% ipython --no-banner

In [1]: import numpy as np

In [2]: import numpy.linalg as la

In [3]: np.set_printoptions(precision=2, suppress=True, linewidth=200, floatmode="fixed")

In [4]: def rd(a):
   ...:     return np.round(a, 2) + 0
   ...: 

In [5]: A = np.array([[1, 2, 2, 0], [0, 0, 1, 0], [0, 0, 0, 2], [1, 0, 2, 2], [1, 2, 0, 0]])

In [6]: A[-1] = A[0] + -1 * A[1]

In [7]: print(A)
[[1 2 2 0]
 [0 0 1 0]
 [0 0 0 2]
 [1 0 2 2]
 [1 2 1 0]]

In [8]: other = np.c_[A[:, :3] @ np.array([[-3, 2, -9], [8, -9, -2], [1, -7, -6]]), np.array([2, 5, 2, 6, 2])]

In [9]: print(other)
[[ 15 -30 -25   2]
 [  1  -7  -6   5]
 [  0   0   0   2]
 [ -1 -12 -21   6]
 [ 14 -23 -19   2]]

In [10]: print(la.matrix_rank(np.c_[A, other]))
5

In [11]: print(la.matrix_rank(other))
4

In [12]: feats = np.loadtxt("arr.csv", delimiter=",")

In [13]: print(rd(feats))
[[ 4.52  1.98  0.28 -2.13]
 [ 1.98  6.55  1.62 -1.66]
 [ 0.28  1.62  4.64  0.59]
 [-2.13 -1.66  0.59  1.30]]

In [14]: def softmax(z):
    ...:     e = np.exp(z - z.max(axis=-1, keepdims=True))
    ...:     return e / e.sum(axis=-1, keepdims=True)
    ...: 

In [15]: print(softmax(feats).sum(axis=1))
[1.00 1.00 1.00 1.00]

In [16]: att = feats @ feats.T / np.sqrt(4)

In [17]: print(softmax(att).round(6).argmax(axis=1))
[0 1 2 3]

In [18]: print(rd(softmax(att)))
[[0.82 0.18 0.00 0.00]
 [0.00 1.00 0.00 0.00]
 [0.00 0.03 0.97 0.00]
 [0.00 0.00 0.01 0.99]]

In [19]: print(rd(softmax(att + np.triu(np.full(att.shape, -np.inf), 1))))
[[1.00 0.00 0.00 0.00]
 [0.00 1.00 0.00 0.00]
 [0.00 0.03 0.97 0.00]
 [0.00 0.00 0.01 0.99]]

In [20]: rng = np.random.default_rng(1859)

In [21]: lab = rng.permutation(4)

In [22]: print(lab)
[0 1 3 2]

In [23]: other = feats[lab][:, lab]

In [24]: print(rd(other))
[[ 4.52  1.98 -2.13  0.28]
 [ 1.98  6.55 -1.66  1.62]
 [-2.13 -1.66  1.30  0.59]
 [ 0.28  1.62  0.59  4.64]]

In [25]: print(np.trace(other))
17.0

In [26]: print(rd(la.det(other)), rd(la.det(feats[lab])))
0.0 0.0

In [27]: print(rd(np.sort(np.abs(la.eigvals(other)))))
[0.00 3.00 5.00 9.00]

In [28]: q, Rm = la.qr(A)

In [29]: print(rd(q.T @ q))
[[1.00 0.00 0.00 0.00]
 [0.00 1.00 0.00 0.00]
 [0.00 0.00 1.00 0.00]
 [0.00 0.00 0.00 1.00]]

In [30]: print(rd(abs(Rm[0, 0])), rd(la.norm(A[:, 0])))
1.73 1.73

In [31]: print(rd(Rm))
[[-1.73 -2.31 -2.89 -1.15]
 [ 0.00 -1.63  0.41  1.63]
 [ 0.00  0.00 -1.22  0.00]
 [ 0.00  0.00  0.00  2.00]]

In [32]: print(rd(np.trace(q @ q.T)))
4.0
